$ ipython --no-banner

In [1]: import numpy as np

In [2]: import numpy.linalg as la

In [3]: np.set_printoptions(suppress=True, linewidth=160)

In [4]: M2 = np.array([[3, -1, -2, -3, -3, 1],
   ...:     [3, -3, 0, 3, 2, -3],
   ...:     [-1, 2, 1, 3, -2, 3],
   ...:     [1, -2, 1, 3, 1, 3],
   ...:     [-2, -2, -1, -3, 2, -2],
   ...:     [1, -1, -1, 2, 3, -2]])

In [5]: W2 = np.array([[1]])

In [6]: feats = np.block([[M2, np.zeros((6, 1))], [np.zeros((1, 6)), W2]])

In [7]: feats
Out[7]: 
array([[ 3., -1., -2., -3., -3.,  1.,  0.],
       [ 3., -3.,  0.,  3.,  2., -3.,  0.],
       [-1.,  2.,  1.,  3., -2.,  3.,  0.],
       [ 1., -2.,  1.,  3.,  1.,  3.,  0.],
       [-2., -2., -1., -3.,  2., -2.,  0.],
       [ 1., -1., -1.,  2.,  3., -2.,  0.],
       [ 0.,  0.,  0.,  0.,  0.,  0.,  1.]])

In [8]: M2 = feats / np.sqrt((feats ** 2).mean(axis=1, keepdims=True))

In [9]: la.matrix_rank(feats - feats.mean(axis=1, keepdims=True))
Out[9]: np.int64(6)

In [10]: M2[0].round(3)
Out[10]: array([ 1.382, -0.461, -0.921, -1.382, -1.382,  0.461,  0.   ])

In [11]: np.round(la.norm(M2, axis=1), 3)
Out[11]: array([2.646, 2.646, 2.646, 2.646, 2.646, 2.646, 2.646])

In [12]: m1 = np.loadtxt("mat.csv", delimiter=",")

In [13]: m1
Out[13]: 
array([[9., 1., 0., 0.],
       [4., 6., 0., 0.],
       [0., 0., 9., 1.],
       [0., 0., 4., 6.]])

In [14]: rng = np.random.default_rng(523494)

In [15]: labels = rng.permutation(4)

In [16]: labels
Out[16]: array([1, 2, 3, 0])

In [17]: M2 = m1[labels][:, labels]

In [18]: print(np.allclose(M2, m1))
False

In [19]: np.round(np.sort(np.abs(la.eigvals(M2))), 3)
Out[19]: array([ 5.,  5., 10., 10.])
